$ python -q
>>> import numpy as np
>>> np.set_printoptions(precision=3, suppress=True, linewidth=120, legacy="1.25")
>>> def rnd(a):
...     return np.round(a, 3) + 0
... 
>>> A = np.loadtxt("layer7.csv", delimiter=",")
>>> rnd(A)
array([[-0.172,  0.194, -0.654,  0.711],
       [ 0.172, -0.304,  0.624,  0.699],
       [ 0.946, -0.12 , -0.301, -0.016],
       [ 0.215,  0.925,  0.303,  0.078]])
>>> Y = np.linalg.inv(A)
>>> rnd(np.linalg.cond(A))
1.0
>>> rnd(np.linalg.det(A) * np.linalg.det(Y))
1.0
>>> rnd(np.linalg.inv(Y))
array([[-0.172,  0.194, -0.654,  0.711],
       [ 0.172, -0.304,  0.624,  0.699],
       [ 0.946, -0.12 , -0.301, -0.016],
       [ 0.215,  0.925,  0.303,  0.078]])
>>> rnd(Y)
array([[-0.172,  0.172,  0.946,  0.215],
       [ 0.194, -0.304, -0.12 ,  0.925],
       [-0.654,  0.624, -0.301,  0.303],
       [ 0.711,  0.699, -0.016,  0.078]])
>>> (np.abs(Y) > 1e-9).astype(int)
array([[1, 1, 1, 1],
       [1, 1, 1, 1],
       [1, 1, 1, 1],
       [1, 1, 1, 1]])
>>> vec = np.array([-1, -2, 0, 0])
>>> rhs = Y @ vec
>>> rnd(rhs)
array([-0.172,  0.413, -0.594, -2.109])
>>> rnd(np.linalg.solve(Y, -2 * rhs))
array([2., 4., 0., 0.])
>>> rnd(np.linalg.solve(Y, rhs))
array([-1., -2.,  0.,  0.])
>>> rnd(np.linalg.solve(Y, rhs + Y[:, 0]))
array([ 0., -2.,  0.,  0.])
>>> rnd(np.linalg.solve(Y.T, Y[3]))
array([0., 0., 0., 1.])
>>> E = np.loadtxt("m.csv", delimiter=",")
>>> E
array([[ 1., -5., -2.],
       [ 0.,  2.,  1.],
       [ 0.,  4.,  4.]])
>>> rng = np.random.default_rng(30554)
>>> z = rng.permutation(3)
>>> Y = E[:, z] * rng.choice([-1, 1], 3)
>>> Y
array([[-1.,  5.,  2.],
       [-0., -2., -1.],
       [-0., -4., -4.]])
>>> Uu, _, VT = np.linalg.svd(E.T @ Y)
>>> rnd(Uu @ VT)
array([[-1.,  0.,  0.],
       [ 0., -1.,  0.],
       [ 0.,  0., -1.]])
>>> vec = np.array([8, 8, -4])
>>> rhs = E @ vec
>>> rhs
array([-24.,  12.,  16.])
>>> rnd(np.linalg.solve(E.T, E[2]))
array([0., 0., 1.])
>>> rnd(np.linalg.solve(E, 2 * rhs))
array([16., 16., -8.])
>>> P = np.triu(np.array([[2, -1, -1], [-2, -2, -1], [-2, 0, -2]]), 1) + np.eye(3)
>>> Y = P @ E @ np.linalg.inv(P)
>>> Y
array([[  1., -10., -16.],
       [  0.,  -2.,  -5.],
       [  0.,   4.,   8.]])
>>> rnd(np.linalg.det(Y))
4.0
>>> np.trace(Y), np.trace(E)
(7.0, 7.0)
>>> rnd(np.poly(Y))
array([ 1., -7., 10., -4.])
>>> P @ E - E @ P
array([[ 0., -5., -9.],
       [ 0., -4., -2.],
       [ 0.,  0.,  4.]])
>>> np.linalg.matrix_rank(Y)
3
>>> def softmax(z):
...     e = np.exp(z - z.max(axis=-1, keepdims=True))
...     return e / e.sum(axis=-1, keepdims=True)
... 
>>> rnd(softmax(E[0] + 3))
array([0.95 , 0.002, 0.047])
>>> rnd(softmax(E).sum(axis=1))
array([1., 1., 1.])
>>> att = E @ E.T / np.sqrt(3)
>>> rnd(softmax(att + np.triu(np.full(att.shape, -np.inf), 1)))
array([[1., 0., 0.],
       [0., 1., 0.],
       [0., 0., 1.]])
>>> W1 = np.array([[7, 5, 2], [9, 8, 3], [0, 9, 3]])
>>> coef = np.array([0, 0, 0])
>>> hid = np.maximum(E @ W1 + coef, 0)
>>> (hid > 0).astype(int)
array([[0, 0, 0],
       [1, 1, 1],
       [1, 1, 1]])
>>> Z = np.array([[0, 2], [1, 1], [2, 2]])
>>> hid @ Z
array([[  0.,   0.],
       [ 43.,  79.],
       [116., 188.]])
>>> (hid @ Z).round(6).argmax(axis=1)
array([0, 1, 1])
>>> M = np.loadtxt("x.csv", delimiter=",")
>>> M
array([[ 1., -1.,  1., -1.,  1., -1.,  1., -1.],
       [ 1.,  1.,  1.,  1., -1., -1., -1., -1.],
       [ 1.,  1.,  1.,  1.,  1.,  1.,  1.,  1.]])
>>> # column 2 repeats column 0
>>> ang = np.radians(36)
>>> r_ = np.eye(8)
>>> r_[5, 5] = r_[1, 1] = np.cos(ang)
>>> r_[5, 1], r_[1, 5] = -np.sin(ang), np.sin(ang)
>>> rnd(r_)
array([[ 1.   ,  0.   ,  0.   ,  0.   ,  0.   ,  0.   ,  0.   ,  0.   ],
       [ 0.   ,  0.809,  0.   ,  0.   ,  0.   ,  0.588,  0.   ,  0.   ],
       [ 0.   ,  0.   ,  1.   ,  0.   ,  0.   ,  0.   ,  0.   ,  0.   ],
       [ 0.   ,  0.   ,  0.   ,  1.   ,  0.   ,  0.   ,  0.   ,  0.   ],
       [ 0.   ,  0.   ,  0.   ,  0.   ,  1.   ,  0.   ,  0.   ,  0.   ],
       [ 0.   , -0.588,  0.   ,  0.   ,  0.   ,  0.809,  0.   ,  0.   ],
       [ 0.   ,  0.   ,  0.   ,  0.   ,  0.   ,  0.   ,  1.   ,  0.   ],
       [ 0.   ,  0.   ,  0.   ,  0.   ,  0.   ,  0.   ,  0.   ,  1.   ]])
>>> Y = M @ r_.T
>>> rnd(np.linalg.svd(M, compute_uv=False)), rnd(np.linalg.svd(Y, compute_uv=False))
(array([2.828, 2.828, 2.828]), array([2.828, 2.828, 2.828]))
>>> rnd(np.abs(Y - M).max(axis=0))
array([0.   , 0.779, 0.   , 0.   , 0.   , 0.779, 0.   , 0.   ])
>>> M.reshape(-1, 2)
array([[ 1., -1.],
       [ 1., -1.],
       [ 1., -1.],
       [ 1., -1.],
       [ 1.,  1.],
       [ 1.,  1.],
       [-1., -1.],
       [-1., -1.],
       [ 1.,  1.],
       [ 1.,  1.],
       [ 1.,  1.],
       [ 1.,  1.]])
>>> M.reshape(2, -1)
array([[ 1., -1.,  1., -1.,  1., -1.,  1., -1.,  1.,  1.,  1.,  1.],
       [-1., -1., -1., -1.,  1.,  1.,  1.,  1.,  1.,  1.,  1.,  1.]])
>>> t3 = M.reshape(3, 2, -1)
>>> t3.sum(axis=1)
array([[ 2., -2.,  2., -2.],
       [ 0.,  0.,  0.,  0.],
       [ 2.,  2.,  2.,  2.]])
>>> t3.shape
(3, 2, 4)
>>> np.einsum("ihd,ihd->ih", t3, t3)
array([[4., 4.],
       [4., 4.],
       [4., 4.]])
>>> K = np.load("block9.npy")
>>> K
array([[1, 1, 1, 2, 2],
       [0, 1, 0, 0, 0],
       [1, 0, 1, 1, 1],
       [2, 0, 0, 1, 1],
       [0, 2, 2, 2, 0]])
>>> rnd(np.poly(K))
array([ 1., -4., -3.,  2.,  8., -4.])
>>> np.einsum("ij,ji->", K, K)
22
>>> rnd(np.linalg.det(K[::-1]))
4.0
>>> ang = np.radians(120)
>>> r_ = np.eye(5)
>>> r_[3, 3] = r_[1, 1] = np.cos(ang)
>>> r_[3, 1], r_[1, 3] = -np.sin(ang), np.sin(ang)
>>> rnd(r_)
array([[ 1.   ,  0.   ,  0.   ,  0.   ,  0.   ],
       [ 0.   , -0.5  ,  0.   ,  0.866,  0.   ],
       [ 0.   ,  0.   ,  1.   ,  0.   ,  0.   ],
       [ 0.   , -0.866,  0.   , -0.5  ,  0.   ],
       [ 0.   ,  0.   ,  0.   ,  0.   ,  1.   ]])
>>> Y = K @ r_.T
>>> rnd(Y)
array([[ 1.   ,  1.232,  1.   , -1.866,  2.   ],
       [ 0.   , -0.5  ,  0.   , -0.866,  0.   ],
       [ 1.   ,  0.866,  1.   , -0.5  ,  1.   ],
       [ 2.   ,  0.866,  0.   , -0.5  ,  1.   ],
       [ 0.   ,  0.732,  2.   , -2.732,  0.   ]])
>>> np.allclose(K @ K.T, Y @ Y.T)
True
>>> rnd(np.linalg.svd(K, compute_uv=False)), rnd(np.linalg.svd(Y, compute_uv=False))
(array([4.986, 2.688, 0.974, 0.925, 0.332]), array([4.986, 2.688, 0.974, 0.925, 0.332]))
>>> rnd(np.linalg.det(r_)), rnd(np.trace(r_))
(1.0, 2.0)
>>> rnd(softmax(K[4]))
array([0.041, 0.306, 0.306, 0.306, 0.041])
>>> rnd(softmax(K[4] + -2))
array([0.041, 0.306, 0.306, 0.306, 0.041])
>>> rnd(softmax(10 * K[4]))
array([0.   , 0.333, 0.333, 0.333, 0.   ])
>>> att = K @ K.T / np.sqrt(5)
>>> rnd(softmax(att + np.triu(np.full(att.shape, -np.inf), 1)))
array([[1.   , 0.   , 0.   , 0.   , 0.   ],
       [0.5  , 0.5  , 0.   , 0.   , 0.   ],
       [0.677, 0.046, 0.277, 0.   , 0.   ],
       [0.404, 0.028, 0.165, 0.404, 0.   ],
       [0.137, 0.009, 0.023, 0.009, 0.821]])
>>> rnd(softmax(att)[4] @ K)
array([0.179, 1.789, 1.802, 1.949, 0.307])
>>> O, r_ = np.linalg.qr(K)
>>> rnd(O)
array([[-0.408, -0.345,  0.   ,  0.717, -0.447],
       [ 0.   , -0.414,  0.632, -0.478, -0.447],
       [-0.408,  0.069, -0.632, -0.478, -0.447],
       [-0.816,  0.138,  0.316, -0.12 ,  0.447],
       [ 0.   , -0.828, -0.316, -0.12 ,  0.447]])
>>> rnd(abs(r_[0, 0])), rnd(np.linalg.norm(K[:, 0]))
(2.449, 2.449)
>>> rnd(O @ r_)
array([[1., 1., 1., 2., 2.],
       [0., 1., 0., 0., 0.],
       [1., 0., 1., 1., 1.],
       [2., 0., 0., 1., 1.],
       [0., 2., 2., 2., 0.]])
>>> vec = np.array([0, 0, 0, 1, -1])
>>> h = np.maximum(K @ vec, 0)
>>> rnd(np.tanh(K @ vec))
array([0.   , 0.   , 0.   , 0.   , 0.964])
>>> np.maximum(K @ (3 * vec), 0)
array([0, 0, 0, 0, 6])
>>> np.maximum(K @ vec, 0) - np.maximum(-K @ vec, 0)
array([0, 0, 0, 0, 2])
>>> K.T @ h
array([0, 4, 4, 4, 0])
>>> Y = np.array([[0, 5], [-3, -5]])
>>> Z = np.array([[2, 0, 0], [2, 1, 2], [1, 1, 1]])
>>> m1 = np.block([[Y, np.zeros((2, 3))], [np.zeros((3, 2)), Z]])
>>> m1
array([[ 0.,  5.,  0.,  0.,  0.],
       [-3., -5.,  0.,  0.,  0.],
       [ 0.,  0.,  2.,  0.,  0.],
       [ 0.,  0.,  2.,  1.,  2.],
       [ 0.,  0.,  1.,  1.,  1.]])
>>> # splits into 2 blocks
>>> np.flatnonzero(np.linalg.matrix_power((m1 != 0) + (m1.T != 0) + np.eye(5), 5)[4])
array([2, 3, 4])
>>> O, V = np.linalg.qr(m1[:, :2])[0], np.linalg.qr(m1[:, 2:])[0]
>>> s = np.linalg.svd(O.T @ V, compute_uv=False)
>>> rnd(np.degrees(np.arccos(s.clip(0, 1))))
array([90., 90.])
>>> rnd(s)
array([0., 0.])
>>> rnd(np.linalg.norm(O @ O.T - V @ V.T, 2))
1.0
>>> (s > 0.9).sum()
0
>>> np.einsum("ij,ji->", m1, m1)
5.0
>>> np.einsum("ii->", m1)
-1.0
>>> rnd(np.poly(m1))
array([  1.,   1.,  -2., -43.,  55.,  30.])
>>> np.kron(np.eye(2, dtype=int), m1)
array([[ 0.,  5.,  0.,  0.,  0.,  0.,  0.,  0.,  0.,  0.],
       [-3., -5.,  0.,  0.,  0., -0., -0.,  0.,  0.,  0.],
       [ 0.,  0.,  2.,  0.,  0.,  0.,  0.,  0.,  0.,  0.],
       [ 0.,  0.,  2.,  1.,  2.,  0.,  0.,  0.,  0.,  0.],
       [ 0.,  0.,  1.,  1.,  1.,  0.,  0.,  0.,  0.,  0.],
       [ 0.,  0.,  0.,  0.,  0.,  0.,  5.,  0.,  0.,  0.],
       [-0., -0.,  0.,  0.,  0., -3., -5.,  0.,  0.,  0.],
       [ 0.,  0.,  0.,  0.,  0.,  0.,  0.,  2.,  0.,  0.],
       [ 0.,  0.,  0.,  0.,  0.,  0.,  0.,  2.,  1.,  2.],
       [ 0.,  0.,  0.,  0.,  0.,  0.,  0.,  1.,  1.,  1.]])
>>> X = np.load("arr.npy")
>>> X
array([[  1,  -4,  16, -64],
       [  1,  -3,   9, -27],
       [  1,  -2,   4,  -8],
       [  1,  -1,   1,  -1],
       [  1,   0,   0,   0],
       [  1,   1,   1,   1],
       [  1,   2,   4,   8],
       [  1,   3,   9,  27]])
>>> u = np.array([4, 7])
>>> np.cross(X[3, :3], X[0, :3])
array([-12, -15,  -3])
>>> np.polyval(u, X[3])
array([11,  3, 11,  3])
